$ python -q
>>> import numpy as np
>>> from numpy import linalg as LA
>>> np.set_printoptions(suppress=True, linewidth=120)
>>> def rnd(a):
...     return np.round(a, 3) + 0
... 
>>> K = np.array([[0.5, 0.0, 0.0, 0.5],
...     [0.0, 1.0, 0.0, 0.0],
...     [0.0, 0.25, 0.5, 0.25],
...     [0.0, 0.25, 0.25, 0.5]])
>>> P = np.triu(np.array([[6, 7, 9, 9], [-9, 7, -4, -1], [6, -9, -1, -6], [5, 1, 3, -3]]), 1) + np.eye(4)
>>> Y = P @ K @ LA.inv(P)
>>> print(rnd(LA.det(Y)))
0.094
>>> Y
array([[  0.5 ,   8.  ,  34.25, 216.25],
       [  0.  ,  -0.25,  -3.25, -21.25],
       [  0.  ,  -1.25,  -6.  , -40.  ],
       [  0.  ,   0.25,   1.25,   8.25]])
>>> rnd(np.poly(Y))
array([ 1.   , -2.5  ,  2.187, -0.781,  0.094])
>>> np.trace(Y), np.trace(K)
(np.float64(2.5), np.float64(2.5))
>>> vec = np.array([8, 5, 3, 0])
>>> a = np.maximum(K @ vec, 0)
>>> np.maximum(K @ vec, 0) - np.maximum(-K @ vec, 0)
array([4.  , 5.  , 2.75, 2.  ])
>>> np.maximum(K @ (3 * vec), 0)
array([12.  , 15.  ,  8.25,  6.  ])
>>> K * (a > 1e-9)[:, None]
array([[0.5 , 0.  , 0.  , 0.5 ],
       [0.  , 1.  , 0.  , 0.  ],
       [0.  , 0.25, 0.5 , 0.25],
       [0.  , 0.25, 0.25, 0.5 ]])
>>> np.flatnonzero(a > 1e-9)
array([0, 1, 2, 3])
>>> data = np.load("sample15.npy")
>>> data
array([[ -1.6,   0.1,  -1.2],
       [  0.4,   0.1,   2.6],
       [ -0.5,   0. ,   1.7],
       [  0.3,   2.3,   0.9],
       [  0. ,   1.2,   2.7],
       [ -0.5,   0.3,   0. ],
       [ -1. ,  -1. ,   0.3],
       [ -0.6,  -0.1,  -3. ],
       [  0.6,  -0.3,  -0.4],
       [  1.2,   0.1,  -0.4],
       [  1.3,   0.1,   0.2],
       [ -1.2,   0.7,   0.3],
       [ -1. ,  -5. , -15. ],
       [  0.3,   1.3,   0.1],
       [  0.3,  -1.4,  -0.3],
       [  1.1,  -0.2,  -1.3],
       [ -0.6,  -0.8,  -0.7],
       [  0.6,  -0.9,  -0.2],
       [  0.4,   0.3,  -0.7],
       [ -0.9,   0.1,   0.8],
       [ -1.4,   1.1,   0.8],
       [  0.6,  -0.8,   0.1],
       [ -0.6,  -0.4,  -0.3]])
>>> Z = data[[8, 13]].astype(float)
>>> for _ in range(5):
...     labels = LA.norm(data[:, None] - Z, axis=-1).argmin(axis=1)
...     Z = np.array([data[labels == j].mean(axis=0) for j in range(2)])
... 
>>> labels
array([1, 1, 1, 1, 1, 1, 1, 0, 1, 1, 1, 1, 0, 1, 1, 1, 1, 1, 1, 1, 1, 1, 1])
>>> rnd(Z[1] - Z[0])
array([0.743, 2.64 , 9.238])
>>> print(np.abs(Z[1] - Z[0]).argmax())
2
>>> np.bincount(labels)
array([ 2, 21])
>>> F = np.array([[0, 0, 6], [-2, -2, 4], [-2, -2, 4]])
>>> F
array([[ 0,  0,  6],
       [-2, -2,  4],
       [-2, -2,  4]])
>>> rank = LA.matrix_rank(F)
>>> rank
np.int64(2)
>>> N = LA.svd(F)[2][rank:].T
>>> [int(LA.matrix_rank(F[:, :j + 1])) for j in range(3)]
[1, 1, 2]
>>> [int(LA.matrix_rank(np.delete(F, i, axis=0))) for i in range(3)]
[1, 2, 2]
>>> N.shape
(3, 1)
>>> rnd(F @ N)
array([[0.],
       [0.],
       [0.]])
>>> print(rnd(N @ N.T))
[[ 0.5 -0.5  0. ]
 [-0.5  0.5  0. ]
 [ 0.   0.   0. ]]
>>> rng = np.random.default_rng(323)
>>> labels = rng.permutation(3)
>>> labels
array([1, 0, 2])
>>> Y = F[labels][:, labels]
>>> np.trace(Y)
np.int64(2)
>>> rnd(LA.det(Y)), rnd(LA.det(F[labels]))
(np.float64(0.0), np.float64(0.0))
>>> np.diag(Y)
array([-2,  0,  4])
>>> print(np.allclose(Y, F))
False
>>> print(LA.matrix_power(F, 2))
[[-12 -12  24]
 [ -4  -4  -4]
 [ -4  -4  -4]]
>>> (F - F.T) / 2
array([[ 0.,  1.,  4.],
       [-1.,  0.,  3.],
       [-4., -3.,  0.]])
>>> rnd(np.sort(np.abs(LA.eigvals(F))))
array([0.   , 3.464, 3.464])
>>> assert F == F.T
Traceback (most recent call last):
  File "<python-input-46>", line 1, in <module>
    assert F == F.T
           ^^^^^^^^
ValueError: The truth value of an array with more than one element is ambiguous. Use a.any() or a.all()
>>> rnd(LA.det(F))
np.float64(0.0)
>>> print(np.allclose(F, F.T))
False
>>> np.trace(F)
np.int64(2)
>>> (F + F.T) / 2
array([[ 0., -1.,  2.],
       [-1., -2.,  1.],
       [ 2.,  1.,  4.]])
>>> print(rnd(np.abs(LA.eigvals(F)).max()))
3.464
>>> vec = np.array([2, -1, -7])
>>> rhs = data @ vec
>>> print(rnd(LA.pinv(data) @ data))
[[1. 0. 0.]
 [0. 1. 0.]
 [0. 0. 1.]]
>>> rhs = rhs + 0.02 * rng.normal(size=23)
>>> rnd(rhs)
array([  5.132, -17.455, -12.883,  -7.981, -20.111,  -1.261,  -3.092,  19.91 ,   4.272,   5.134,   1.093,  -5.183,
       108.021,  -1.371,   4.109,  11.455,   4.507,   3.493,   5.432,  -7.538,  -9.536,   1.263,   1.334])
>>> beta, *_ = LA.lstsq(data, rhs)
>>> print(rnd(beta))
[ 1.996 -0.995 -7.002]
>>> print(beta.round())
[ 2. -1. -7.]
>>> print(rnd(LA.norm(rhs - data @ beta)))
0.129
>>> W0 = np.load("m.npy")
>>> print(rnd(W0))
[[ 0.833 -0.167 -0.167 -0.5  ]
 [-0.167  0.833 -0.167 -0.5  ]
 [-0.167 -0.167  0.833 -0.5  ]
 [-0.5   -0.5   -0.5   -0.5  ]]
>>> labels = rng.permutation(4)
>>> print(labels)
[0 1 2 3]
>>> Y = W0[labels][:, labels]
>>> np.trace(Y)
np.float64(2.0)
>>> print(rnd(LA.det(Y)), rnd(LA.det(W0[labels])))
-1.0 -1.0
>>> A = np.load("test13.npy")
>>> A
array([[0, 0, 0],
       [0, 0, 0],
       [0, 0, 0],
       [0, 0, 0],
       [0, 0, 0],
       [0, 4, 0],
       [0, 0, 0],
       [0, 0, 0],
       [0, 0, 0],
       [0, 0, 0],
       [0, 0, 0],
       [0, 0, 0],
       [0, 9, 0],
       [0, 0, 0],
       [0, 0, 0],
       [0, 0, 0],
       [0, 0, 0],
       [0, 4, 0],
       [0, 3, 0],
       [0, 0, 0],
       [0, 0, 0],
       [0, 0, 0],
       [0, 0, 0]])
>>> rnd(A @ LA.pinv(A) @ A)
array([[0., 0., 0.],
       [0., 0., 0.],
       [0., 0., 0.],
       [0., 0., 0.],
       [0., 0., 0.],
       [0., 4., 0.],
       [0., 0., 0.],
       [0., 0., 0.],
       [0., 0., 0.],
       [0., 0., 0.],
       [0., 0., 0.],
       [0., 0., 0.],
       [0., 9., 0.],
       [0., 0., 0.],
       [0., 0., 0.],
       [0., 0., 0.],
       [0., 0., 0.],
       [0., 4., 0.],
       [0., 3., 0.],
       [0., 0., 0.],
       [0., 0., 0.],
       [0., 0., 0.],
       [0., 0., 0.]])
>>> try:
...     LA.inv(A)
... except LA.LinAlgError as e:
...     print("failed:", e)
... 
failed: Last 2 dimensions of the array must be square
>>> mat = np.load("case7.npy")
>>> mat
array([[0., 0., 1.],
       [0., 0., 2.],
       [1., 2., 0.]])
>>> vals, vecs = LA.eigh(mat)
>>> vec = np.array([0, 0, 0])
>>> np.abs(mat).sum(axis=1).max(), rnd(np.abs(vals).max())
(np.float64(3.0), np.float64(2.236))
>>> rnd(LA.eigvalsh(mat[1:, 1:]))
array([-2.,  2.])
>>> vec @ mat @ vec
np.float64(0.0)
>>> (np.sign(vecs[:, -1].round(6)) == np.sign(vecs[0, -1].round(6))).astype(int)
array([1, 1, 1])
>>> rnd(vecs * np.maximum(vals, 0) @ vecs.T)
array([[0.224, 0.447, 0.5  ],
       [0.447, 0.894, 1.   ],
       [0.5  , 1.   , 1.118]])
